$ ipython --no-banner

In [1]: import numpy as np

In [2]: np.set_printoptions(suppress=True, linewidth=200)

In [3]: data = np.loadtxt("arr.csv", delimiter=",")

In [4]: data
Out[4]: 
array([[-0.1 , -0.1 ,  0.85, -0.25,  0.05,  0.  ,  0.25],
       [ 1.52,  0.26, -0.77,  2.09, -4.09,  0.54,  0.61],
       [ 0.4 ,  0.26, -2.05,  0.81, -0.57,  0.06, -0.51],
       [ 0.05, -0.02,  0.25,  0.03, -0.21,  0.03,  0.12],
       [ 1.67,  0.2 , -0.02,  2.18, -4.72,  0.63,  0.97],
       [-0.09,  0.12, -1.26,  0.06,  0.6 , -0.09, -0.51],
       [ 1.09,  0.46, -3.19,  1.87, -2.21,  0.27, -0.52],
       [-0.53, -0.04, -0.22, -0.66,  1.56, -0.21, -0.39],
       [-0.19,  0.16, -1.76,  0.  ,  1.02, -0.15, -0.75],
       [-0.38, -0.24,  1.88, -0.76,  0.56, -0.06,  0.46]])

In [5]: # looks like rank 2

In [6]: np.unique(data.round(6), axis=0).shape
Out[6]: (10, 7)

In [7]: np.linalg.lstsq(data[:-1].T, data[-1])[2]
Out[7]: np.int32(2)

In [8]: np.round(data @ np.linalg.pinv(data) @ data, 4) + 0
Out[8]: 
array([[-0.1 , -0.1 ,  0.85, -0.25,  0.05,  0.  ,  0.25],
       [ 1.52,  0.26, -0.77,  2.09, -4.09,  0.54,  0.61],
       [ 0.4 ,  0.26, -2.05,  0.81, -0.57,  0.06, -0.51],
       [ 0.05, -0.02,  0.25,  0.03, -0.21,  0.03,  0.12],
       [ 1.67,  0.2 , -0.02,  2.18, -4.72,  0.63,  0.97],
       [-0.09,  0.12, -1.26,  0.06,  0.6 , -0.09, -0.51],
       [ 1.09,  0.46, -3.19,  1.87, -2.21,  0.27, -0.52],
       [-0.53, -0.04, -0.22, -0.66,  1.56, -0.21, -0.39],
       [-0.19,  0.16, -1.76,  0.  ,  1.02, -0.15, -0.75],
       [-0.38, -0.24,  1.88, -0.76,  0.56, -0.06,  0.46]])

In [9]: round(float(np.trace(np.linalg.pinv(data) @ data)), 4)
Out[9]: 2.0

In [10]: np.allclose(data[:-1].T @ np.linalg.lstsq(data[:-1].T, data[-1])[0], data[-1])
Out[10]: True

In [11]: rng = np.random.default_rng(42764)

In [12]: out = data + rng.integers(-2, 3, (10, 2)) @ rng.integers(-2, 3, (2, 7))

In [13]: out.round(4)
Out[13]: 
array([[-3.1 ,  1.9 , -2.15,  2.75,  0.05, -5.  , -5.75],
       [ 4.52, -1.74,  2.23, -0.91, -4.09,  5.54,  6.61],
       [-2.6 ,  2.26, -5.05,  3.81, -0.57, -4.94, -6.51],
       [-0.95,  0.98, -0.75,  1.03,  0.79, -1.97, -1.88],
       [ 0.67, -0.8 , -1.02,  3.18, -9.72,  0.63, -1.03],
       [ 0.91, -1.88, -0.26, -0.94, -3.4 ,  2.91,  1.49],
       [ 1.09, -1.54, -3.19,  1.87, -8.21,  2.27, -0.52],
       [-0.53, -2.04, -0.22, -0.66, -4.44,  1.79, -0.39],
       [ 0.81, -0.84, -0.76, -1.  ,  0.02,  1.85,  1.25],
       [-4.38,  1.76, -2.12,  3.24, -1.44, -6.06, -7.54]])

In [14]: np.abs(out - data).sum(axis=1)
Out[14]: array([22., 22., 22.,  9., 11., 14., 10., 10.,  9., 30.])

In [15]: np.linalg.matrix_rank(out - data, tol=1e-8)
Out[15]: np.int64(2)

In [16]: E = np.load("x.npy")

In [17]: E
Out[17]: 
array([[ 28.9662,  26.2815,   8.7782, -19.1083,  -5.4288,  20.9332,  -2.5319, -25.768 , -13.1486, -27.5611,  -2.2062, -22.006 ],
       [ 11.038 , -67.8575, -13.3858,   2.2714,  44.3454, -14.9127, -29.7598,  -8.5662,  17.0168, -17.4248,  15.7026,  -0.435 ],
       [ 11.5883, -68.0811, -15.7772,   2.4602,  45.8827, -14.6198, -30.0972,  -7.2522,  16.0195, -15.1849,  14.0567,   1.959 ],
       [ 11.6702, -67.5897, -13.6925,   1.3523,  44.5595, -15.3178, -28.4721,  -7.9738,  14.752 , -15.0619,  14.7301,  -0.4964],
       [ 18.8716, -19.1858,   0.9292,  17.6579,  16.1689,   3.9948,  17.4986, -15.8609,   1.9892,  -0.0712,  27.2606,   0.4082],
       [ 11.1775, -66.5515, -13.981 ,   1.0715,  43.1618, -15.1745, -30.6471,  -7.1874,  15.5514, -15.2722,  14.2945,  -1.236 ],
       [ 20.5818, -17.9556,  -0.4015,  18.665 ,  15.7636,   3.1821,  17.1451, -14.7579,  -1.4806,   3.9563,  25.3616,   1.3829],
       [ 18.0614, -16.9695,   1.0116,  15.7753,  16.1969,   5.4191,  15.5572, -17.3481,   2.1967,   1.5665,  27.2529,   1.8477],
       [ 30.968 ,  26.5372,   8.4576, -18.8962,  -5.2507,  25.7223,  -3.5912, -25.4291, -12.7441, -29.6945,  -0.5803, -21.0572],
       [ 20.1691, -18.6733,  -1.1466,  17.6195,  16.8016,   3.7506,  17.1399, -17.1961,  -0.2377,   3.1994,  27.7737,   3.6958],
       [ 12.188 , -69.4858, -14.6097,   2.5124,  43.8627, -15.9206, -29.5449,  -6.2745,  16.1199, -16.0778,  15.6442,  -1.1604],
       [ 29.1189,  25.761 ,   9.4694, -20.2945,  -7.3837,  21.297 ,  -2.7184, -25.5813, -14.0612, -27.7421,  -2.3996, -23.1454],
       [ 12.2547, -67.362 , -14.9194,   1.4173,  44.242 , -14.2774, -32.7656,  -7.1749,  15.6121, -14.8306,  16.0339,  -0.0912],
       [ 19.2268, -18.1747,   0.0758,  18.5997,  14.5955,   2.8347,  16.96  , -15.8891,  -1.7829,   2.725 ,  26.2148,   0.2695],
       [ 20.5134, -17.848 ,  -0.1366,  17.411 ,  15.5276,   4.0566,  14.8147, -16.1053,  -0.1178,   0.8182,  26.3888,   1.8159],
       [ 11.7887, -67.299 , -13.0846,   0.7627,  42.9774, -16.2337, -30.4092,  -7.1222,  14.7066, -16.1949,  14.8763,   1.8748],
       [ 11.2634, -69.0433, -14.8894,   2.0168,  45.0415, -15.2417, -31.0153,  -7.435 ,  15.2109, -15.2762,  16.3171,   0.1437],
       [ 20.909 , -19.1608,  -2.4145,  18.0381,  13.8005,   4.2406,  15.2546, -17.7925,  -0.3914,   1.5236,  27.2109,   0.7288],
       [ 20.1047, -17.8977,  -2.5106,  18.5965,  15.5532,   4.6244,  16.3958, -16.262 ,  -0.3386,   0.3196,  26.8157,   2.2234],
       [ 11.9342, -67.542 , -16.0713,   0.2846,  42.0513, -17.6912, -29.9845,  -8.8858,  16.3295, -16.5421,  15.8381,  -0.4512],
       [ 10.2797, -67.5669, -14.3753,   1.9554,  45.15  , -14.8133, -29.7783,  -7.2226,  16.4277, -16.8083,  17.7697,  -0.538 ],
       [ 22.1335, -17.9186,   0.1808,  18.6942,  15.3649,   1.78  ,  17.4181, -16.5334,  -1.1348,   2.6503,  26.926 ,   0.5343],
       [ 18.4219, -18.2446,   1.8573,  17.4735,  16.1677,   4.931 ,  17.9937, -17.1664,   0.6366,   0.7015,  26.707 ,   1.892 ],
       [ 11.5536, -67.7962, -14.2829,   0.5824,  45.7798, -15.8337, -29.0637,  -9.4906,  16.9275, -16.7004,  16.0296,  -0.7489],
       [ 11.7518, -68.459 , -15.4002,   2.2515,  43.2921, -14.9933, -30.8772, -10.0467,  15.6423, -14.7351,  16.5171,  -0.2253],
       [ 18.916 , -18.8878,  -0.9228,  16.6993,  16.4217,   3.7239,  16.4242, -16.2239,  -0.7572,   1.8887,  25.7531,   2.3277],
       [ 18.3493, -17.609 ,   0.1938,  16.7296,  15.9405,   3.331 ,  16.2748, -14.9945,   1.0906,   0.8475,  26.1842,   1.6471],
       [ 29.9229,  25.6073,   8.1838, -20.1914,  -5.1765,  21.8924,  -4.7803, -24.966 , -13.696 , -28.649 ,  -0.2544, -22.9734],
       [ 30.8409,  25.8857,   8.5225, -20.5679,  -6.3437,  22.498 ,  -3.8681, -24.9665, -14.5364, -29.4413,  -2.0178, -22.5709],
       [ 30.2538,  25.2874,   6.4827, -18.6884,  -6.7104,  23.0179,  -3.4788, -24.8296, -14.3918, -27.5373,  -1.6819, -21.3657],
       [ 28.5383,  27.6642,   8.7365, -21.0394,  -6.6988,  22.5297,  -3.0775, -25.3451, -14.6727, -29.6253,  -2.4335, -23.517 ],
       [ 20.3673, -16.2266,  -0.6202,  19.1686,  15.0803,   3.5927,  15.4833, -15.6456,   1.4528,   2.2947,  27.1681,   1.8083],
       [ 31.2159,  24.0972,   5.621 , -20.3883,  -6.7418,  20.0444,  -4.6012, -27.1456, -14.6022, -27.5564,  -2.2284, -23.9203],
       [ 21.2291, -16.685 ,   1.4097,  17.6939,  16.0306,   4.2459,  18.7064, -17.0258,  -0.6175,   2.6094,  27.7459,   2.7675],
       [ 12.0223, -69.4384, -14.7045,   2.9766,  45.2197, -15.8502, -29.2252,  -8.0612,  15.1778, -16.9629,  15.6333,   1.1126],
       [ 29.7448,  25.2515,   7.0677, -21.855 ,  -8.0829,  21.7899,  -3.9336, -27.8797, -14.2702, -26.3618,  -1.8018, -21.5203],
       [ 30.412 ,  25.7684,   8.3641, -20.3198,  -3.9609,  21.026 ,  -4.5919, -26.7295, -14.3869, -28.9371,  -0.7782, -22.2068],
       [ 13.978 , -68.042 , -13.8836,   2.6209,  43.0419, -14.1758, -28.6022,  -7.279 ,  15.3664, -14.9775,  15.5067,   2.2839],
       [ 14.0734, -68.2336, -13.9101,   1.7098,  42.4334, -16.0288, -30.727 ,  -7.3605,  14.9609, -16.2054,  15.8179,  -0.0017],
       [ 18.9642, -17.6577,   0.4183,  18.143 ,  16.2058,   3.7989,  14.0872, -16.6484,  -0.2136,   2.9802,  25.2982,   1.7913],
       [ 21.2005, -16.8896,   0.0032,  17.5093,  15.4712,   4.1395,  16.1916, -16.9559,   1.7324,   1.2435,  26.1001,   1.7501],
       [ 12.9379, -67.0859, -12.8424,   1.7723,  44.5707, -16.0394, -29.3924,  -7.3954,  16.589 , -17.0915,  17.3759,   0.6532],
       [ 13.7431, -68.1859, -14.6893,   1.7417,  44.0171, -15.6784, -30.0852,  -7.8473,  15.0717, -15.7338,  18.1531,   0.2952],
       [ 20.7069, -18.0738,   0.2493,  17.9804,  15.6444,   3.3954,  16.4843, -16.6214,  -0.5012,   1.9038,  26.2689,   0.917 ],
       [ 29.1067,  25.737 ,   8.4619, -20.8442,  -6.8128,  22.7619,  -3.0739, -25.6581, -14.2811, -28.9002,  -3.3867, -21.9686],
       [ 18.7317, -17.3441,   0.0209,  18.1992,  15.9   ,   3.2759,  16.2339, -15.7634,   0.6916,   0.6812,  25.4624,   1.9351],
       [ 11.9514, -68.6214, -15.5197,   2.903 ,  44.9354, -14.4401, -30.2094,  -6.4243,  15.6027, -15.564 ,  18.3511,   0.6115],
       [ 20.4348, -16.4681,   0.9059,  19.6652,  16.3909,   2.2837,  16.1598, -15.2289,   1.2946,   2.2215,  26.3432,   1.8724],
       [ 21.2902, -17.2063,  -0.6072,  16.8873,  14.9217,   4.1672,  16.5993, -16.524 ,   0.3911,   1.7577,  25.2866,   2.9523]])

In [18]: hat = E @ np.linalg.solve(E.T @ E, E.T)

In [19]: np.allclose(hat @ hat, hat)
Out[19]: True

In [20]: np.round(hat @ E[:, 11], 4)
Out[20]: 
array([-22.006 ,  -0.435 ,   1.959 ,  -0.4964,   0.4082,  -1.236 ,   1.3829,   1.8477, -21.0572,   3.6958,  -1.1604, -23.1454,  -0.0912,   0.2695,   1.8159,   1.8748,   0.1437,   0.7288,   2.2234,
        -0.4512,  -0.538 ,   0.5343,   1.892 ,  -0.7489,  -0.2253,   2.3277,   1.6471, -22.9734, -22.5709, -21.3657, -23.517 ,   1.8083, -23.9203,   2.7675,   1.1126, -21.5203, -22.2068,   2.2839,
        -0.0017,   1.7913,   1.7501,   0.6532,   0.2952,   0.917 , -21.9686,   1.9351,   0.6115,   1.8724,   2.9523])
